$ python -q
>>> import numpy as np
>>> np.set_printoptions(precision=1, suppress=True, linewidth=100, sign=" ")
>>> arr = np.diag(np.array([2, -1, 2, 0, -1, 2])) + -2 * np.eye(6, k=1) + -2 * np.eye(6, k=-1)
>>> arr
array([[ 2., -2.,  0.,  0.,  0.,  0.],
       [-2., -1., -2.,  0.,  0.,  0.],
       [ 0., -2.,  2., -2.,  0.,  0.],
       [ 0.,  0., -2.,  0., -2.,  0.],
       [ 0.,  0.,  0., -2., -1., -2.],
       [ 0.,  0.,  0.,  0., -2.,  2.]])
>>> x0 = np.array([4, 2, -5, 2, 5, -4])
>>> target = arr @ x0
>>> coef, lr = np.zeros(6), 1 / np.linalg.norm(arr, 2) ** 2
>>> for i in range(60):
...     coef -= lr * arr.T @ (arr @ coef - target)
...     if i % 10 == 0: print(i, round(np.linalg.norm(arr @ coef - target), 1))
... 
0 14.2
10 0.3
20 0.1
30 0.1
40 0.1
50 0.1
>>> round(np.linalg.cond(arr), 1)
np.float64(83.4)
>>> vals, evecs = np.linalg.eigh(arr)
>>> np.unique(vals.round(6) + 0, return_counts=True)[1]
array([ 1,  1,  1,  1,  1,  1])
>>> np.abs(evecs[:, -1]).round(6).argmax()
np.int64(2)
>>> vals
array([-3.5, -2.6,  0.1,  2.5,  3.2,  4.3])
>>> np.round(evecs.T @ arr @ evecs, 1) + 0
array([[-3.5,  0. ,  0. ,  0. ,  0. ,  0. ],
       [ 0. , -2.6,  0. ,  0. ,  0. ,  0. ],
       [ 0. ,  0. ,  0.1,  0. ,  0. ,  0. ],
       [ 0. ,  0. ,  0. ,  2.5,  0. ,  0. ],
       [ 0. ,  0. ,  0. ,  0. ,  3.2,  0. ],
       [ 0. ,  0. ,  0. ,  0. ,  0. ,  4.3]])
>>> np.round(evecs.T @ evecs, 1) + 0
array([[ 1.,  0.,  0.,  0.,  0.,  0.],
       [ 0.,  1.,  0.,  0.,  0.,  0.],
       [ 0.,  0.,  1.,  0.,  0.,  0.],
       [ 0.,  0.,  0.,  1.,  0.,  0.],
       [ 0.,  0.,  0.,  0.,  1.,  0.],
       [ 0.,  0.,  0.,  0.,  0.,  1.]])
